>>> import numpy as np
>>> np.set_printoptions(suppress=True, linewidth=160)
>>> rnd = lambda a: np.round(a, 2) + 0
>>> K = np.load("w.npy")
>>> K
array([[0, 0, 1, 0, 0, 0],
       [0, 0, 0, 0, 0, 0],
       [1, 0, 0, 0, 0, 0],
       [0, 0, 0, 0, 1, 1],
       [0, 0, 0, 1, 0, 1],
       [0, 0, 0, 1, 1, 0]])
>>> # 3 blocks once reordered
>>> np.linalg.matrix_rank(K, rtol=0.1)
np.int64(5)
>>> np.argsort(-np.linalg.norm(K, axis=0).round(6), kind="stable")[:3]
array([3, 4, 5])
>>> rnd(np.linalg.norm(K, 2) / np.linalg.norm(K))
np.float64(0.71)
>>> np.linalg.cond(K) > 100
np.True_
>>> [round(float(x), 2) for x in np.linalg.svd(K, compute_uv=False)[:3]]
[2.0, 1.0, 1.0]
>>> np.allclose(K @ K.T, K.T @ K)
True
>>> rnd(np.linalg.det(K))
np.float64(0.0)
>>> K @ K
array([[1, 0, 0, 0, 0, 0],
       [0, 0, 0, 0, 0, 0],
       [0, 0, 1, 0, 0, 0],
       [0, 0, 0, 2, 1, 1],
       [0, 0, 0, 1, 2, 1],
       [0, 0, 0, 1, 1, 2]])
>>> rnd(np.abs(np.linalg.eigvals(K)).max())
np.float64(2.0)
>>> (K + K.T) / 2
array([[0., 0., 1., 0., 0., 0.],
       [0., 0., 0., 0., 0., 0.],
       [1., 0., 0., 0., 0., 0.],
       [0., 0., 0., 0., 1., 1.],
       [0., 0., 0., 1., 0., 1.],
       [0., 0., 0., 1., 1., 0.]])
>>> np.linalg.matrix_power(K, 2)
array([[1, 0, 0, 0, 0, 0],
       [0, 0, 0, 0, 0, 0],
       [0, 0, 1, 0, 0, 0],
       [0, 0, 0, 2, 1, 1],
       [0, 0, 0, 1, 2, 1],
       [0, 0, 0, 1, 1, 2]])
>>> W1 = np.array([[-5, 2, 3, -1],
...     [-4, 1, -3, 3],
...     [5, 4, 1, -5],
...     [2, -4, 5, -3],
...     [-5, 3, 1, -1],
...     [1, 2, -2, -3]])
>>> coef = np.array([0, 3, 0, 1])
>>> H = np.maximum(K @ W1 + coef, 0)
>>> (H > 0).astype(int)
array([[1, 1, 1, 0],
       [0, 1, 0, 1],
       [0, 1, 1, 0],
       [0, 1, 0, 0],
       [1, 1, 1, 0],
       [0, 1, 1, 0]])
>>> H
array([[5, 7, 1, 0],
       [0, 3, 0, 1],
       [0, 5, 3, 0],
       [0, 8, 0, 0],
       [3, 1, 3, 0],
       [0, 2, 6, 0]])
>>> np.linalg.matrix_rank(H)
np.int64(4)
>>> W2 = np.array([[-2, -2], [-2, -2], [3, -3], [1, -1]])
>>> H @ W2
array([[-21, -27],
       [ -5,  -7],
       [ -1, -19],
       [-16, -16],
       [  1, -17],
       [ 14, -22]])
>>> (H @ W2).round(6).argmax(axis=1)
array([0, 0, 0, 0, 0, 0])
>>> arr = np.loadtxt("out3.csv", delimiter=",")
>>> arr
array([[3., 1., 1., 3., 3., 0.],
       [3., 1., 3., 2., 1., 3.],
       [1., 2., 1., 1., 2., 0.],
       [3., 1., 1., 3., 2., 1.],
       [0., 2., 1., 1., 2., 3.],
       [2., 0., 1., 0., 2., 1.],
       [0., 0., 1., 3., 1., 0.],
       [0., 0., 3., 3., 1., 0.],
       [0., 2., 1., 2., 2., 3.],
       [2., 1., 3., 3., 0., 2.],
       [1., 3., 0., 1., 3., 2.]])
>>> blk = np.stack([arr, 5 * arr, arr[::-1]])
>>> blk.sum(axis=0)
array([[19.,  9.,  6., 19., 21.,  2.],
       [20.,  7., 21., 15.,  6., 20.],
       [ 6., 14.,  7.,  8., 14.,  3.],
       [18.,  6.,  9., 21., 13.,  6.],
       [ 0., 12.,  7.,  9., 13., 18.],
       [14.,  0.,  7.,  0., 14.,  7.],
       [ 0.,  2.,  7., 19.,  8.,  3.],
       [ 3.,  1., 19., 21.,  8.,  1.],
       [ 1., 14.,  7., 13., 14., 18.],
       [15.,  7., 21., 20.,  1., 15.],
       [ 9., 19.,  1.,  9., 21., 12.]])
>>> np.linalg.matrix_rank(blk)
array([6, 6, 6])
>>> np.einsum("bij,cij->bc", blk, blk)
array([[ 230., 1150.,  164.],
       [1150., 5750.,  820.],
       [ 164.,  820.,  230.]])
>>> blk.shape
(3, 11, 6)
>>> proj = arr @ np.linalg.solve(arr.T @ arr, arr.T)
>>> rnd(np.diag(proj))
array([0.51, 0.55, 0.66, 0.45, 0.4 , 0.72, 0.46, 0.74, 0.45, 0.58, 0.48])
>>> np.allclose(proj @ proj, proj)
True
>>> rnd(proj @ arr[:, 0])
array([3., 3., 1., 3., 0., 2., 0., 0., 0., 2., 1.])
>>> rnd(np.linalg.eigvalsh(proj))
array([0., 0., 0., 0., 0., 1., 1., 1., 1., 1., 1.])
>>> Y = np.c_[arr[:, :3] @ np.array([[3, -1, 3], [2, -3, -2], [4, 2, 4]]), np.array([5, -1, 0, -1, 0, 2, 3, 2, 3, -1, -4])]
>>> Y
array([[ 15.,  -4.,  11.,   5.],
       [ 23.,   0.,  19.,  -1.],
       [ 11.,  -5.,   3.,   0.],
       [ 15.,  -4.,  11.,  -1.],
       [  8.,  -4.,   0.,   0.],
       [ 10.,   0.,  10.,   2.],
       [  4.,   2.,   4.,   3.],
       [ 12.,   6.,  12.,   2.],
       [  8.,  -4.,   0.,   3.],
       [ 20.,   1.,  16.,  -1.],
       [  9., -10.,  -3.,  -4.]])
>>> np.linalg.matrix_rank(Y)
np.int64(4)
>>> np.linalg.matrix_rank(np.c_[arr, Y])
np.int64(7)
>>> vec = np.array([0, 4, 0, 3, 4, 4])
>>> rhs = arr @ vec
>>> rhs
array([25., 26., 19., 25., 31., 12., 13., 13., 34., 21., 35.])
>>> rnd(np.linalg.solve(arr.T @ arr, arr.T @ rhs))
array([0., 4., 0., 3., 4., 4.])
>>> rnd(np.linalg.lstsq(arr, rhs)[0])
array([0., 4., 0., 3., 4., 4.])
>>> rng = np.random.default_rng(3388)
>>> rhs = rhs + 0.1 * rng.normal(size=11)
>>> rnd(rhs)
array([25.07, 26.  , 19.06, 25.05, 30.81, 11.9 , 12.97, 13.02, 34.02, 20.86, 35.02])
>>> coef, *_ = np.linalg.lstsq(arr, rhs)
>>> [round(float(np.linalg.norm(np.linalg.solve(arr.T @ arr + lam * np.eye(6), arr.T @ rhs))), 2) for lam in (0, 1, 10, 100)]
[7.55, 7.38, 6.48, 3.87]
>>> rnd(coef)
array([ 0.01,  4.03, -0.02,  3.01,  3.99,  3.96])
>>> F = (rng.random((5, 5)) < 0.3) + np.eye(5)
>>> F /= F.sum(axis=1, keepdims=True)
>>> rnd(F)
array([[0.33, 0.  , 0.  , 0.33, 0.33],
       [0.  , 1.  , 0.  , 0.  , 0.  ],
       [0.  , 0.  , 1.  , 0.  , 0.  ],
       [0.25, 0.  , 0.25, 0.5 , 0.  ],
       [0.  , 0.  , 0.  , 0.  , 1.  ]])
>>> np.allclose(F, F.T)
False
>>> rnd(F @ F)
array([[0.19, 0.  , 0.08, 0.28, 0.44],
       [0.  , 1.  , 0.  , 0.  , 0.  ],
       [0.  , 0.  , 1.  , 0.  , 0.  ],
       [0.21, 0.  , 0.38, 0.33, 0.08],
       [0.  , 0.  , 0.  , 0.  , 1.  ]])
>>> rnd(np.trace(F))
np.float64(3.83)
